In [1]: import numpy as np

In [2]: from numpy import linalg as LA

In [3]: np.set_printoptions(precision=2, suppress=True, linewidth=100, floatmode="fixed")

In [4]: J = np.load("mat.npy")

In [5]: J
Out[5]: 
array([[-4.88,  1.76,  5.12],
       [-2.82,  7.55,  7.18],
       [-3.57,  5.75,  6.43],
       [-4.59,  0.89,  5.41],
       [-5.40,  2.63,  4.60],
       [-4.79,  3.38,  5.21],
       [-5.44,  1.72,  4.56],
       [-6.27, -1.86,  3.73],
       [-3.71,  4.21,  6.29],
       [-5.28,  1.32,  4.72],
       [-4.90,  0.84,  5.10]])

In [6]: D = LA.norm(J[:, None] - J[None], axis=-1)

In [7]: D[:5, :5]
Out[7]: 
array([[0.00, 6.48, 4.40, 0.96, 1.14],
       [6.48, 0.00, 2.09, 7.11, 6.13],
       [4.40, 2.09, 0.00, 5.07, 4.05],
       [0.96, 7.11, 5.07, 0.00, 2.08],
       [1.14, 6.13, 4.05, 2.08, 0.00]])

In [8]: np.unravel_index(D.round(6).argmax(), D.shape)
Out[8]: (np.int64(1), np.int64(7))

In [9]: (D + 1e9 * np.eye(11)).round(6).argmin(axis=1)
Out[9]: array([ 9,  2,  8, 10,  6,  4,  9, 10,  2,  6,  3])

In [10]: D[8]
Out[10]: array([2.96, 3.57, 1.55, 3.55, 2.87, 1.74, 3.49, 7.07, 0.00, 3.64, 3.77])

In [11]: np.flatnonzero(D[8] < D.mean() / 2)
Out[11]: array([2, 8])

In [12]: LA.norm(J, axis=1)
Out[12]: array([ 7.29, 10.79,  9.34,  7.15,  7.57,  7.84,  7.30,  7.53,  8.43,  7.20,  7.12])

In [13]: D.mean(axis=1).argmax()
Out[13]: np.int64(1)

In [14]: Y = np.c_[J[:, :2] @ np.array([[-2, 2], [-1, 3]]), np.array([1, 0, 3, 3, 0, 3, 1, 2, 2, 0, 1])]

In [15]: Y
Out[15]: 
array([[  8.00,  -4.48,   1.00],
       [ -1.91,  17.01,   0.00],
       [  1.39,  10.11,   3.00],
       [  8.29,  -6.51,   3.00],
       [  8.17,  -2.91,   0.00],
       [  6.20,   0.56,   3.00],
       [  9.16,  -5.72,   1.00],
       [ 14.40, -18.12,   2.00],
       [  3.21,   5.21,   2.00],
       [  9.24,  -6.60,   0.00],
       [  8.96,  -7.28,   1.00]])

In [16]: LA.norm(LA.qr(J)[0].T @ Y, axis=0) ** 2 / ((Y ** 2).sum(axis=0) + 1e-12)
Out[16]: array([1.00, 1.00, 0.66])

In [17]: LA.matrix_rank(np.c_[J, Y])
Out[17]: np.int64(4)

In [18]: LA.matrix_rank(Y)
Out[18]: np.int64(3)

In [19]: np.round(LA.lstsq(J, Y[:, 0])[0], 2) + 0
Out[19]: array([-2.00, -1.00,  0.00])

In [20]: u = np.array([2, 3, 1])

In [21]: np.correlate(Y[2], Y[5], "full")
Out[21]: array([ 4.17, 31.11, 23.28, 64.36, 18.60])

In [22]: np.polyval(u, Y[2])
Out[22]: array([  9.03, 235.75,  28.00])

In [23]: np.cross(Y[2, :3], Y[5, :3])
Out[23]: array([ 28.65,  14.43, -61.90])
